$ ipython --no-banner

In [1]: import numpy as np

In [2]: np.set_printoptions(precision=3, suppress=True, linewidth=120)

In [3]: A = np.load("run18.npy")

In [4]: A
Out[4]: 
array([[0.053, 0.   , 0.158, 0.158, 0.158, 0.158, 0.053, 0.105, 0.158],
       [0.158, 0.158, 0.158, 0.053, 0.   , 0.105, 0.053, 0.158, 0.158],
       [0.   , 0.176, 0.118, 0.118, 0.176, 0.059, 0.059, 0.176, 0.118],
       [0.062, 0.062, 0.125, 0.188, 0.062, 0.062, 0.188, 0.188, 0.062],
       [0.071, 0.214, 0.143, 0.071, 0.143, 0.071, 0.   , 0.214, 0.071],
       [0.231, 0.154, 0.154, 0.077, 0.077, 0.077, 0.077, 0.077, 0.077],
       [0.273, 0.   , 0.273, 0.091, 0.   , 0.   , 0.182, 0.091, 0.091],
       [0.   , 0.067, 0.   , 0.2  , 0.133, 0.067, 0.2  , 0.267, 0.067],
       [0.2  , 0.067, 0.   , 0.133, 0.133, 0.2  , 0.067, 0.067, 0.133]])

In [5]: left, sv, Vh = np.linalg.svd(A, full_matrices=False)

In [6]: sv
Out[6]: array([1.013, 0.392, 0.297, 0.262, 0.182, 0.118, 0.058, 0.052, 0.003])

In [7]: round(float(np.sqrt((sv ** 2).sum())), 3), round(float(np.linalg.norm(A)), 3)
Out[7]: (1.179, 1.179)

In [8]: np.abs(left[:, 0]).round(6).argmax()
Out[8]: np.int64(6)

In [9]: np.round(left.T @ A @ Vh.T, 3) + 0
Out[9]: 
array([[1.013, 0.   , 0.   , 0.   , 0.   , 0.   , 0.   , 0.   , 0.   ],
       [0.   , 0.392, 0.   , 0.   , 0.   , 0.   , 0.   , 0.   , 0.   ],
       [0.   , 0.   , 0.297, 0.   , 0.   , 0.   , 0.   , 0.   , 0.   ],
       [0.   , 0.   , 0.   , 0.262, 0.   , 0.   , 0.   , 0.   , 0.   ],
       [0.   , 0.   , 0.   , 0.   , 0.182, 0.   , 0.   , 0.   , 0.   ],
       [0.   , 0.   , 0.   , 0.   , 0.   , 0.118, 0.   , 0.   , 0.   ],
       [0.   , 0.   , 0.   , 0.   , 0.   , 0.   , 0.058, 0.   , 0.   ],
       [0.   , 0.   , 0.   , 0.   , 0.   , 0.   , 0.   , 0.052, 0.   ],
       [0.   , 0.   , 0.   , 0.   , 0.   , 0.   , 0.   , 0.   , 0.003]])

In [10]: (sv > 1e-8).sum()
Out[10]: np.int64(9)

In [11]: np.round(Vh @ Vh.T, 3) + 0
Out[11]: 
array([[1., 0., 0., 0., 0., 0., 0., 0., 0.],
       [0., 1., 0., 0., 0., 0., 0., 0., 0.],
       [0., 0., 1., 0., 0., 0., 0., 0., 0.],
       [0., 0., 0., 1., 0., 0., 0., 0., 0.],
       [0., 0., 0., 0., 1., 0., 0., 0., 0.],
       [0., 0., 0., 0., 0., 1., 0., 0., 0.],
       [0., 0., 0., 0., 0., 0., 1., 0., 0.],
       [0., 0., 0., 0., 0., 0., 0., 1., 0.],
       [0., 0., 0., 0., 0., 0., 0., 0., 1.]])

In [12]: left.shape, sv.shape, Vh.shape
Out[12]: ((9, 9), (9,), (9, 9))

In [13]: np.abs(Vh[0])
Out[13]: array([0.343, 0.296, 0.374, 0.358, 0.288, 0.259, 0.291, 0.445, 0.306])

In [14]: np.cumsum(sv ** 2) / np.sum(sv ** 2)
Out[14]: array([0.738, 0.849, 0.912, 0.962, 0.986, 0.996, 0.998, 1.   , 1.   ])

In [15]: rng = np.random.default_rng(591)

In [16]: idx = rng.permutation(9)

In [17]: idx
Out[17]: array([7, 6, 2, 3, 4, 0, 8, 5, 1])

In [18]: B = A[idx][:, idx]

In [19]: round(float(np.trace(B)), 3)
Out[19]: 1.317

In [20]: B
Out[20]: 
array([[0.267, 0.2  , 0.   , 0.2  , 0.133, 0.   , 0.067, 0.067, 0.067],
       [0.091, 0.182, 0.273, 0.091, 0.   , 0.273, 0.091, 0.   , 0.   ],
       [0.176, 0.059, 0.118, 0.118, 0.176, 0.   , 0.118, 0.059, 0.176],
       [0.188, 0.188, 0.125, 0.188, 0.062, 0.062, 0.062, 0.062, 0.062],
       [0.214, 0.   , 0.143, 0.071, 0.143, 0.071, 0.071, 0.071, 0.214],
       [0.105, 0.053, 0.158, 0.158, 0.158, 0.053, 0.158, 0.158, 0.   ],
       [0.067, 0.067, 0.   , 0.133, 0.133, 0.2  , 0.133, 0.2  , 0.067],
       [0.077, 0.077, 0.154, 0.077, 0.077, 0.231, 0.077, 0.077, 0.154],
       [0.158, 0.053, 0.158, 0.053, 0.   , 0.158, 0.158, 0.105, 0.158]])

In [21]: K = np.load("a.npy")

In [22]: K
Out[22]: 
array([[-0.4, -1.5,  0.8, -0.8,  0. , -0.6, -2.5, -0.3, -0.5,  0. ],
       [ 0.2, -0.5, -0.8, -0.9, -1.1,  0.1, -0.2, -0.3, -2. , -1.5],
       [ 1.2, -0.4,  0.1,  1.2, -0.9, -0.2, -0.2,  1.2,  0.8, -0.6],
       [-1.1, -0.2,  0.3, -1.1,  0.4, -1.4, -0.9,  1.1, -0.1, -0.6],
       [ 0.5,  1. ,  2.4,  1.1,  0.9,  0.5,  0.8, -1.1,  0.9,  4.5],
       [-1.4, -0.6,  1.8, -0.8,  1.1,  0.5,  0.2, -1.2, -0.4, -1.5],
       [-0.5, -0.1, -0.9, -0.2,  0.8,  0.6,  0.2, -0.8, -0.7, -2.1],
       [-0.3, -0.9, -0.6,  0.9, -0.8,  0.4, -0.6, -0.9,  0.7,  1.8],
       [ 1.3, -1. ,  0.1,  1.5,  0. ,  0.6, -0.1,  0.9, -0.8, -6.9]])

In [23]: B = K / np.linalg.norm(K, axis=1, keepdims=True)

In [24]: gram = B @ B.T

In [25]: round(np.degrees(np.arccos(np.clip(gram[3, 4], -1, 1))), 3)
Out[25]: np.float64(114.702)

In [26]: (gram - 2 * np.eye(9)).round(6).argmax(axis=1)
Out[26]: array([3, 6, 8, 0, 7, 6, 8, 4, 6])

In [27]: (np.abs(gram) > 0.9).astype(int)
Out[27]: 
array([[1, 0, 0, 0, 0, 0, 0, 0, 0],
       [0, 1, 0, 0, 0, 0, 0, 0, 0],
       [0, 0, 1, 0, 0, 0, 0, 0, 0],
       [0, 0, 0, 1, 0, 0, 0, 0, 0],
       [0, 0, 0, 0, 1, 0, 0, 0, 0],
       [0, 0, 0, 0, 0, 1, 0, 0, 0],
       [0, 0, 0, 0, 0, 0, 1, 0, 0],
       [0, 0, 0, 0, 0, 0, 0, 1, 0],
       [0, 0, 0, 0, 0, 0, 0, 0, 1]])

In [28]: gram[3]
Out[28]: array([ 0.539,  0.123, -0.124,  1.   , -0.418,  0.25 ,  0.037, -0.424,  0.082])

In [29]: x0 = np.array([-3, 0, -2, 0, -3, 2, 0, -2, 1, -1])

In [30]: (K * x0).sum(axis=1)
Out[30]: array([-1.5,  4.6, -2.5, -3. , -9.4,  1.8,  5.1,  6. ,  1.4])

In [31]: K @ np.eye(10)[7]
Out[31]: array([-0.3, -0.3,  1.2,  1.1, -1.1, -1.2, -0.8, -0.9,  0.9])

In [32]: np.linalg.norm(K @ x0) <= np.linalg.norm(K, 2) * np.linalg.norm(x0) + 1e-9
Out[32]: np.True_

In [33]: np.sign((K @ x0).round(6))
Out[33]: array([-1.,  1., -1., -1., -1.,  1.,  1.,  1.,  1.])

In [34]: K @ np.ones(10)
Out[34]: array([-5.8, -7. ,  2.2, -3.6, 11.5, -2.3, -3.7, -0.3, -4.4])

In [35]: f, g = K[5], K[8]

In [36]: round(f @ g, 3)
Out[36]: np.float64(7.63)

In [37]: pr = (f @ g) / (f @ f) * f

In [38]: g - pr
Out[38]: array([ 2.225, -0.604, -1.089,  2.028, -0.727,  0.27 , -0.232,  1.693, -0.536, -5.909])

In [39]: round(float(np.linalg.norm(f + g) ** 2 + np.linalg.norm(f - g) ** 2), 3)
Out[39]: 131.86

In [40]: np.round((g - pr) @ f, 3)
Out[40]: np.float64(0.0)

In [41]: blk = np.stack([K, -3 * K, K[::-1]])

In [42]: np.linalg.matrix_rank(blk.reshape(3, -1))
Out[42]: np.int64(2)

In [43]: (blk @ K.T).shape
Out[43]: (3, 9, 9)

In [44]: gram = K.T @ K

In [45]: np.round(np.linalg.eigvalsh(gram)[::-1], 3) + 0
Out[45]: array([88.921, 19.697, 15.335, 10.555,  7.578,  3.56 ,  1.125,  0.223,  0.006,  0.   ])

In [46]: np.linalg.matrix_rank(gram)
Out[46]: np.int64(9)

In [47]: np.linalg.svd(K, compute_uv=False) ** 2
Out[47]: array([88.921, 19.697, 15.335, 10.555,  7.578,  3.56 ,  1.125,  0.223,  0.006])

In [48]: np.trace(gram), (K ** 2).sum()
Out[48]: (np.float64(147.0), np.float64(147.0))

In [49]: M = np.loadtxt("w.csv", delimiter=",")

In [50]: M
Out[50]: 
array([[ 2.,  0.,  0.,  0.,  0.,  0.,  0.,  0.,  0.,  0.,  0.,  0.,  0.],
       [ 0., -3.,  0.,  0.,  0.,  0.,  0.,  0.,  0.,  0.,  0.,  0.,  0.],
       [ 0.,  0.,  3.,  0.,  0.,  0.,  0.,  0.,  0.,  0.,  0.,  0.,  0.],
       [ 0.,  0.,  0.,  2.,  0.,  0.,  0.,  0.,  0.,  0.,  0.,  0.,  0.],
       [ 0.,  0.,  0.,  0., -1.,  0.,  0.,  0.,  0.,  0.,  0.,  0.,  0.],
       [ 0.,  0.,  0.,  0.,  0., -1.,  0.,  0.,  0.,  0.,  0.,  0.,  0.],
       [ 0.,  0.,  0.,  0.,  0.,  0.,  0.,  0.,  0.,  0.,  0.,  0.,  0.],
       [ 0.,  0.,  0.,  0.,  0.,  0.,  0., -2.,  0.,  0.,  0.,  0.,  0.],
       [ 0.,  0.,  0.,  0.,  0.,  0.,  0.,  0., -3.,  0.,  0.,  0.,  0.],
       [ 0.,  0.,  0.,  0.,  0.,  0.,  0.,  0.,  0.,  1.,  0.,  0.,  0.],
       [ 0.,  0.,  0.,  0.,  0.,  0.,  0.,  0.,  0.,  0.,  2.,  0.,  0.],
       [ 0.,  0.,  0.,  0.,  0.,  0.,  0.,  0.,  0.,  0.,  0., -2.,  0.],
       [ 0.,  0.,  0.,  0.,  0.,  0.,  0.,  0.,  0.,  0.,  0.,  0.,  0.]])

In [51]: np.linalg.svd(M, compute_uv=False)
Out[51]: array([3., 3., 3., 2., 2., 2., 2., 2., 1., 1., 1., 0., 0.])
